In [1]: import numpy as np

In [2]: np.set_printoptions(suppress=True, linewidth=120)

In [3]: def rd(a):
   ...:     return np.round(a, 4) + 0
   ...: 

In [4]: feats = np.loadtxt("sample13.csv", delimiter=",")

In [5]: print(feats)
[[ 26. -21.  36.  11.   8. -19.  -2.  -4.   3.]
 [-21.  56. -46. -13. -29.  20.  17.   1.  -3.]
 [ 36. -46.  61.  19.  18. -32. -18.  -6.  10.]
 [ 11. -13.  19.  15.  19. -28.   7.  -4.  -3.]
 [  8. -29.  18.  19.  42. -35.  20.  -2. -15.]
 [-19.  20. -32. -28. -35.  58. -18.  15.  11.]
 [ -2.  17. -18.   7.  20. -18.  48.  -3. -26.]
 [ -4.   1.  -6.  -4.  -2.  15.  -3.  12.   5.]
 [  3.  -3.  10.  -3. -15.  11. -26.   5.  18.]]

In [6]: Uu, s, Vt = np.linalg.svd(feats)

In [7]: print(np.argmax(s[:-1] / (s[1:] + 1e-6)) + 1)
5

In [8]: Y = Uu[:, :5] @ np.diag(s[:5]) @ Vt[:5]

In [9]: print(np.linalg.matrix_rank(Y))
5

In [10]: Uu, s, Vt = np.linalg.svd(feats)

In [11]: vecs = Vt[:(s > 1e-8).sum()]

In [12]: rng = np.random.default_rng(524)

In [13]: x = feats[5] + 2 * feats[1] + rng.integers(2) * np.eye(9)[0]

In [14]: print(x)
[ -61.  132. -124.  -54.  -93.   98.   16.   17.    5.]

In [15]: print(rd(np.linalg.norm(x - vecs.T @ vecs @ x)))
0.0

In [16]: print(np.linalg.matrix_rank(np.vstack([feats, x])))
5

In [17]: x = np.array([1, 2, 0, 0, 1, 1, 2, 0, 2])

In [18]: a = np.maximum(feats @ x, 0)

In [19]: print(np.maximum(feats @ x, 0) - np.maximum(-feats @ x, 0))
[-25. 110. -86. -16. -33.  30.  78.  15. -23.]

In [20]: print(np.maximum(feats @ (3 * x), 0))
[  0. 330.   0.   0.   0.  90. 234.  45.   0.]

In [21]: print(rd(np.tanh(feats @ x)))
[-1.  1. -1. -1. -1.  1.  1.  1. -1.]

In [22]: print(feats.T @ a)
[-3096.  8101. -7514. -1784. -2710.  2761.  5029.   506. -1953.]

In [23]: print(feats * (a > 1e-9)[:, None])
[[  0.  -0.   0.   0.   0.  -0.  -0.  -0.   0.]
 [-21.  56. -46. -13. -29.  20.  17.   1.  -3.]
 [  0.  -0.   0.   0.   0.  -0.  -0.  -0.   0.]
 [  0.  -0.   0.   0.   0.  -0.   0.  -0.  -0.]
 [  0.  -0.   0.   0.   0.  -0.   0.  -0.  -0.]
 [-19.  20. -32. -28. -35.  58. -18.  15.  11.]
 [ -2.  17. -18.   7.  20. -18.  48.  -3. -26.]
 [ -4.   1.  -6.  -4.  -2.  15.  -3.  12.   5.]
 [  0.  -0.   0.  -0.  -0.   0.  -0.   0.   0.]]

In [24]: X = np.triu(rng.random((13, 13)) < 0.2, 1).astype(int)

In [25]: X = X + X.T

In [26]: print(X)
[[0 0 0 0 0 0 0 1 0 0 1 0 0]
 [0 0 0 0 1 0 0 0 0 0 0 0 0]
 [0 0 0 0 0 0 0 0 0 0 1 0 0]
 [0 0 0 0 0 0 1 0 0 1 0 0 0]
 [0 1 0 0 0 0 0 0 0 0 0 0 0]
 [0 0 0 0 0 0 0 0 0 1 1 0 0]
 [0 0 0 1 0 0 0 0 1 0 1 0 0]
 [1 0 0 0 0 0 0 0 1 1 0 0 0]
 [0 0 0 0 0 0 1 1 0 0 0 0 0]
 [0 0 0 1 0 1 0 1 0 0 0 0 0]
 [1 0 1 0 0 1 1 0 0 0 0 0 0]
 [0 0 0 0 0 0 0 0 0 0 0 0 0]
 [0 0 0 0 0 0 0 0 0 0 0 0 0]]

In [27]: evals, vecs = np.linalg.eigh(feats)

In [28]: print(np.abs(vecs[:, -1]).round(6).argmax())
2

In [29]: print(evals.sum(), np.trace(feats))
336.0 336.0

In [30]: print(np.unique(evals.round(6) + 0, return_counts=True)[1])
[4 1 1 1 1 1]

In [31]: Uu, s, Vt = np.linalg.svd(X)

In [32]: vecs = Vt[:(s > 1e-8).sum()]

In [33]: x = X[12] + 4 * X[2] + rng.integers(2) * np.eye(13)[3]

In [34]: print(x)
[0. 0. 0. 0. 0. 0. 0. 0. 0. 0. 4. 0. 0.]

In [35]: print(rd(np.linalg.norm(x - vecs.T @ vecs @ x)))
0.0

In [36]: print(rd(np.diag(vecs.T @ vecs)))
[0.75 1.   1.   0.75 1.   0.75 1.   1.   0.75 1.   1.   0.   0.  ]

In [37]: mat = np.load("x.npy")

In [38]: print(mat)
[[  8.4136  -3.6612  -3.56    10.2484  -5.337    3.007    0.6098  -5.2985  -4.7809  -1.2358  -6.5936   6.5973  -3.6883]
 [  5.543   -5.3132 -14.505    7.6225   5.2442   1.7575   7.9109  -3.8875   6.0791  -6.0375  -4.2787  -7.6441  -7.5386]
 [  7.1012  -2.8826  -2.9428   8.4825  -4.5703   2.4513   0.5035  -4.3697  -3.9579  -1.      -5.5415   5.5657  -3.0147]
 [ 12.1914  -7.8442 -15.6264  15.5285  -0.3246   4.1609   7.286   -8.1844   0.9442  -6.1459  -9.4257  -0.6391  -9.5972]
 [ 10.8271  -7.1425 -15.0079  13.8176   0.6357   3.5854   7.2326  -7.2361   1.8421  -6.0214  -8.452   -1.7341  -9.0121]
 [  8.1697  -4.7897  -8.7844  10.3118  -1.4992   2.8493   3.8351  -5.3353  -0.6462  -3.4164  -6.4073   1.3819  -5.73  ]
 [ 14.9492  -9.0181 -16.7797  18.8638  -2.1123   5.0792   7.3987  -9.9884  -0.6378  -6.6231 -11.599    1.4876 -10.7685]
 [  2.6521  -2.4005  -6.2699   3.5022   2.0611   0.765    3.3557  -1.7742   2.4539  -2.6027  -2.0636  -3.1769  -3.3097]
 [  1.3853  -0.5784  -0.6589   1.7253  -0.9455   0.4311   0.1975  -0.8154  -0.8299  -0.2665  -0.9888   1.156   -0.5611]
 [  8.9469  -6.0474 -12.5598  11.481    0.4356   2.9771   6.0482  -5.9926   1.4998  -4.992   -6.9232  -1.52    -7.5034]
 [  9.2496  -4.853   -7.4033  11.33    -3.3374   3.2272   2.7877  -5.9704  -2.5842  -2.7536  -7.3036   3.8662  -5.4192]
 [ 10.7757  -7.2769 -15.0339  13.8024   0.6672   3.559    7.1408  -7.2826   1.8608  -6.038   -8.3498  -1.7238  -9.0029]
 [  6.3632  -3.6792  -6.2691   8.0248  -1.6755   2.1311   2.633   -4.2084  -0.9338  -2.377   -4.966    1.6668  -4.128 ]
 [  5.6113  -5.3979 -14.5109   7.5868   5.1323   1.6978   7.9407  -3.841    6.1687  -6.0479  -4.2932  -7.6324  -7.4714]
 [ -0.0401  -0.0139   0.0978  -0.0316   0.0259   0.0795   0.0404  -0.0137  -0.0834   0.033   -0.0341   0.0854  -0.0395]
 [  0.0307  -0.0696  -0.034    0.0791   0.041   -0.0296   0.0068  -0.0363  -0.0504   0.0127   0.0154   0.0625  -0.0665]
 [  0.3386  -0.6807  -1.9642   0.509    1.0132   0.1839   1.0685  -0.3331   1.1875  -0.7236  -0.343   -1.5198  -0.9488]
 [ 11.1116  -5.971   -9.8769  13.7307  -3.2393   3.802    4.0568  -7.2033  -2.3686  -3.8148  -8.5773   3.5247  -6.8788]
 [ 11.211   -4.8227  -4.801   13.6067  -7.252    3.9107   0.8234  -7.1393  -6.4232  -1.5601  -8.7796   8.703   -4.8217]
 [ 16.2013 -10.8204 -22.4763  20.7436   0.9381   5.3847  10.7531 -10.8181   2.7592  -9.0015 -12.6019  -2.7412 -13.4511]
 [ 14.4004  -9.5188 -19.9347  18.3857   0.857    4.8343   9.5801  -9.5575   2.4971  -8.1113 -11.2592  -2.4019 -11.971 ]
 [  2.8299  -1.2091  -1.1499   3.3589  -1.8147   0.9976   0.2473  -1.9034  -1.6669  -0.3556  -2.2528   2.2274  -1.2089]
 [  8.7501  -4.2018  -5.536   10.8353  -4.3715   3.0901   1.8181  -5.6404  -3.7944  -2.0275  -6.8388   5.1596  -4.5309]
 [  6.4067  -3.5827  -6.2088   8.0238  -1.6155   2.2101   2.6226  -4.2027  -0.9913  -2.4046  -4.9223   1.6364  -4.1949]
 [  3.639   -2.386   -4.9773   4.614    0.1638   1.1702   2.3204  -2.371    0.6507  -2.003   -2.8085  -0.6019  -2.9092]
 [  5.5755  -5.4584 -14.5063   7.611    5.207    1.7114   7.8561  -3.8327   6.0775  -5.997   -4.3745  -7.5241  -7.5385]
 [  7.8024  -7.24   -18.8316  10.5346   6.2723   2.4418  10.2073  -5.358    7.528   -7.8149  -5.992   -9.3914  -9.9116]]

In [39]: d = np.linalg.norm(mat[:, None] - mat[None], axis=-1)

In [40]: print((d + 1e9 * np.eye(27)).round(6).argmin(axis=1))
[ 2 13  0  4 11 10  3 24 15 11 22  4 23  1 15 14 15 10  0 20 19  8 10 12  7 13 13]

In [41]: print(d.mean(axis=1).argmax())
19

In [42]: print(np.argsort(-np.linalg.norm(mat, axis=0).round(6), kind="stable")[:3])
[2 3 0]

In [43]: print(np.linalg.cond(mat) > 100)
True

In [44]: Uu, s, Vt = np.linalg.svd(mat)

In [45]: print(np.argmax(s[:-1] / (s[1:] + 1e-6)) + 1)
2

In [46]: Y = Uu[:, :2] @ np.diag(s[:2]) @ Vt[:2]

In [47]: print(rd(np.abs(mat - Y).max()))
0.1194

In [48]: print(np.linalg.matrix_rank(mat, rtol=0.05))
2

In [49]: print(rd(np.linalg.norm(mat - Y, 2)), rd(s[2]))
0.3926 0.3926

In [50]: f, g = mat[22], mat[24]

In [51]: print(rd(f @ f))
418.4767

In [52]: p = (f @ g) / (f @ f) * f

In [53]: print(rd((g - p) @ f))
0.0

In [54]: Y = mat + rng.integers(-2, 3, (27, 2)) @ rng.integers(-2, 3, (2, 13))

In [55]: print(rd(Y))
[[ 14.4136  -7.6612  -3.56    11.2484  -9.337    2.007    3.6098  -9.2985  -1.7809  -1.2358  -4.5936  12.5973  -5.6883]
 [  9.543   -5.3132 -14.505    5.6225   5.2442   3.7575   9.9109  -3.8875   8.0791 -10.0375  -8.2787  -3.6441  -3.5386]
 [  5.1012   1.1174  -2.9428   5.4825  -0.5703   5.4513  -0.4965  -0.3697  -4.9579  -5.     -11.5415   3.5657   2.9853]
 [ 10.1914  -7.8442 -15.6264  16.5285  -0.3246   3.1609   6.286   -8.1844  -0.0558  -4.1459  -7.4257  -2.6391 -11.5972]
 [  4.8271  -3.1425 -15.0079  12.8176   4.6357   4.5854   4.2326  -3.2361  -1.1579  -6.0214 -10.452   -7.7341  -7.0121]
 [  0.1697  -0.7897  -8.7844  10.3118   2.5008   2.8493  -0.1649  -1.3353  -4.6462  -1.4164  -6.4073  -6.6181  -5.73  ]
 [ 14.9492  -7.0181 -16.7797  16.8638  -0.1123   7.0792   7.3987  -7.9884  -0.6378  -9.6231 -15.599    1.4876  -6.7685]
 [  4.6521  -6.4005  -6.2699   6.5022  -1.9389  -2.235    4.3557  -5.7742   3.4539   1.3973   3.9364  -1.1769  -9.3097]
 [  1.3853   1.4216  -0.6589  -0.2747   1.0545   2.4311   0.1975   1.1846  -0.8299  -3.2665  -4.9888   1.156    3.4389]
 [ 10.9469  -8.0474 -12.5598  12.481   -1.5644   1.9771   7.0482  -7.9926   2.4998  -3.992   -4.9232   0.48    -9.5034]
 [  7.2496  -2.853   -7.4033  10.33    -1.3374   4.2272   1.7877  -3.9704  -3.5842  -3.7536  -9.3036   1.8662  -3.4192]
 [  4.7757  -3.2769 -15.0339  12.8024   4.6672   4.559    4.1408  -3.2826  -1.1392  -6.038  -10.3498  -7.7238  -7.0029]
 [ -1.6368   0.3208  -6.2691   8.0248   2.3245   2.1311  -1.367   -0.2084  -4.9338  -0.377   -4.966   -6.3332  -4.128 ]
 [  5.6113  -1.3979 -14.5109   3.5868   9.1323   5.6978   7.9407   0.159    6.1687 -12.0479 -12.2932  -7.6324   0.5286]
 [ -6.0401   1.9861   0.0978   0.9684   2.0259  -0.9205  -2.9596   1.9863  -3.0834   3.033    1.9659  -5.9146  -2.0395]
 [  2.0307  -2.0696  -0.034    1.0791  -1.959   -1.0296   1.0068  -2.0363   0.9496   1.0127   2.0154   2.0625  -2.0665]
 [ -1.6614  -0.6807  -1.9642   1.509    1.0132  -0.8161   0.0685  -0.3331   0.1875   1.2764   1.657   -3.5198  -2.9488]
 [ 11.1116  -3.971   -9.8769  11.7307  -1.2393   5.802    4.0568  -5.2033  -2.3686  -6.8148 -12.5773   3.5247  -2.8788]
 [ 11.211   -8.8227  -4.801   17.6067 -11.252   -0.0893   0.8234 -11.1393  -6.4232   4.4399  -0.7796   8.703  -12.8217]
 [ 12.2013  -6.8204 -22.4763  18.7436   4.9381   7.3847   8.7531  -6.8181   0.7592 -11.0015 -16.6019  -6.7412  -9.4511]
 [ 10.4004  -9.5188 -19.9347  20.3857   0.857    2.8343   7.5801  -9.5575   0.4971  -4.1113  -7.2592  -6.4019 -15.971 ]
 [ -1.1701   0.7909  -1.1499   3.3589   0.1853   0.9976  -1.7527   0.0966  -3.6669   0.6444  -2.2528  -1.7726  -1.2089]
 [ 16.7501  -8.2018  -5.536   10.8353  -8.3715   3.0901   5.8181  -9.6404   0.2056  -4.0275  -6.8388  13.1596  -4.5309]
 [  6.4067  -5.5827  -6.2088  10.0238  -3.6155   0.2101   2.6226  -6.2027  -0.9913   0.5954  -0.9223   1.6364  -8.1949]
 [  9.639   -4.386   -4.9773   3.614   -1.8362   2.1702   5.3204  -4.371    3.6507  -5.003   -4.8085   5.3981  -0.9092]
 [  3.5755  -3.4584 -14.5063   6.611    7.207    2.7114   6.8561  -1.8327   5.0775  -6.997   -6.3745  -9.5241  -5.5385]
 [  7.8024  -7.24   -18.8316  10.5346   6.2723   2.4418  10.2073  -5.358    7.528   -7.8149  -5.992   -9.3914  -9.9116]]

In [56]: print(rd(np.abs(Y - mat).sum(axis=1)))
[36. 28. 40. 14. 36. 38. 21. 40. 21. 19. 19. 36. 38. 42. 33. 19. 14. 21. 42. 38. 28. 19. 38. 21. 33. 19.  0.]

In [57]: print(np.linalg.matrix_rank(Y - mat, tol=1e-8))
2
